>>> import numpy as np
>>> np.set_printoptions(precision=2, suppress=True, linewidth=200, sign=" ")
>>> data = np.loadtxt("mat.csv", delimiter=",")
>>> data
array([[ 1.61, -5.49, -0.94, -4.64],
       [-1.03, -2.13,  0.86, -0.86],
       [ 0.69, -0.72,  2.37, -1.33],
       [-4.68,  1.61,  2.89,  2.18],
       [ 3.17,  4.76, -1.69, -1.9 ],
       [-2.86,  0.29,  2.74, -0.62],
       [-1.63, -1.65,  2.14, -2.7 ],
       [-1.09,  4.09,  2.16,  1.65],
       [-0.38, -3.68, -2.85,  0.78],
       [ 1.44, -1.  , -0.34, -0.76],
       [-2.17,  1.87,  2.11, -2.1 ],
       [ 0.34, -1.27, -2.43, -4.08],
       [-4.04,  5.89,  1.81, -0.14],
       [-0.25,  1.29, -1.45, -2.79],
       [-2.26, -3.51, -0.62, -1.72],
       [ 2.12,  0.51,  1.91,  0.46],
       [ 0.08,  4.51,  0.13,  2.12],
       [ 2.23,  0.66,  1.59,  0.93],
       [ 0.91, -1.58, -2.13,  1.43]])
>>> u = np.array([1, 0, -1])
>>> np.convolve(data[12], u)
array([-4.04,  5.89,  5.85, -6.03, -1.81,  0.14])
>>> np.polyval(u, data[12])
array([15.32, 33.69,  2.28, -0.98])
>>> M = np.load("block1.npy")
>>> M
array([[-13.59,  -7.67, -42.3 , -20.99, -13.42, -19.12,  -5.97],
       [-11.06,  -5.78, -32.09, -15.02, -10.  , -14.  ,  -5.74],
       [ -9.7 ,  -4.86, -26.74, -11.99,  -8.23, -11.42,  -5.57],
       [ -7.54,  -3.57, -18.67,  -7.61,  -5.61,  -7.71,  -5.18],
       [ -7.23,  -3.4 , -17.54,  -7.02,  -5.25,  -7.22,  -5.11],
       [ -6.75,  -3.15, -15.84,  -6.15,  -4.71,  -6.49,  -4.99],
       [ -6.33,  -2.94, -14.37,  -5.41,  -4.25,  -5.86,  -4.88],
       [ -4.85,  -2.3 ,  -9.52,  -3.09,  -2.75,  -3.92,  -4.38],
       [ -3.96,  -1.99,  -6.89,  -1.95,  -1.97,  -2.96,  -3.98],
       [ -3.66,  -1.89,  -6.07,  -1.62,  -1.73,  -2.68,  -3.82],
       [ -3.48,  -1.84,  -5.59,  -1.44,  -1.59,  -2.51,  -3.72],
       [ -3.11,  -1.72,  -4.65,  -1.09,  -1.32,  -2.2 ,  -3.5 ],
       [ -2.9 ,  -1.66,  -4.13,  -0.92,  -1.17,  -2.04,  -3.35],
       [ -2.48,  -1.54,  -3.2 ,  -0.63,  -0.92,  -1.75,  -3.04],
       [ -2.37,  -1.5 ,  -2.95,  -0.56,  -0.85,  -1.67,  -2.95],
       [ -2.33,  -1.49,  -2.88,  -0.54,  -0.83,  -1.65,  -2.92],
       [ -1.46,  -1.18,  -1.38,  -0.21,  -0.44,  -1.16,  -2.07],
       [ -0.96,  -0.91,  -0.77,  -0.14,  -0.27,  -0.88,  -1.45],
       [ -0.04,  -0.05,  -0.02,  -0.01,  -0.01,  -0.05,  -0.06],
       [  0.05,   0.07,   0.04,   0.02,   0.02,   0.07,   0.09],
       [  0.19,   0.27,   0.13,   0.08,   0.07,   0.27,   0.32],
       [  0.22,   0.31,   0.15,   0.09,   0.08,   0.32,   0.36],
       [  0.46,   0.72,   0.33,   0.24,   0.18,   0.75,   0.79],
       [  0.79,   1.33,   0.6 ,   0.52,   0.36,   1.43,   1.35],
       [  2.08,   4.46,   2.41,   2.7 ,   1.47,   5.31,   3.46],
       [  2.1 ,   4.49,   2.43,   2.72,   1.48,   5.34,   3.48],
       [  2.35,   5.19,   2.93,   3.32,   1.77,   6.28,   3.86],
       [  2.41,   5.36,   3.05,   3.47,   1.84,   6.51,   3.95],
       [  2.67,   6.08,   3.6 ,   4.12,   2.15,   7.49,   4.31],
       [  2.85,   6.62,   4.03,   4.61,   2.39,   8.22,   4.56],
       [  3.34,   8.05,   5.23,   6.  ,   3.05,  10.21,   5.2 ],
       [  4.26,  10.79,   7.76,   8.84,   4.4 ,  14.14,   6.3 ],
       [  5.16,  13.51,  10.51,  11.86,   5.82,  18.16,   7.27],
       [  5.51,  14.55,  11.61,  13.05,   6.39,  19.72,   7.62],
       [  6.63,  17.98,  15.43,  17.11,   8.31,  24.93,   8.68],
       [  6.75,  18.35,  15.85,  17.55,   8.51,  25.48,   8.79],
       [  7.24,  19.82,  17.56,  19.35,   9.36,  27.75,   9.21],
       [  9.1 ,  25.45,  24.46,  26.47,  12.73,  36.57,  10.72],
       [ 11.03,  31.23,  31.97,  34.05,  16.33,  45.77,  12.1 ]])
>>> # looks like rank 3
>>> round(float(np.trace(np.linalg.pinv(M) @ M)), 2)
3.0
>>> np.linalg.lstsq(M[:-1].T, M[-1])[2]
np.int32(3)
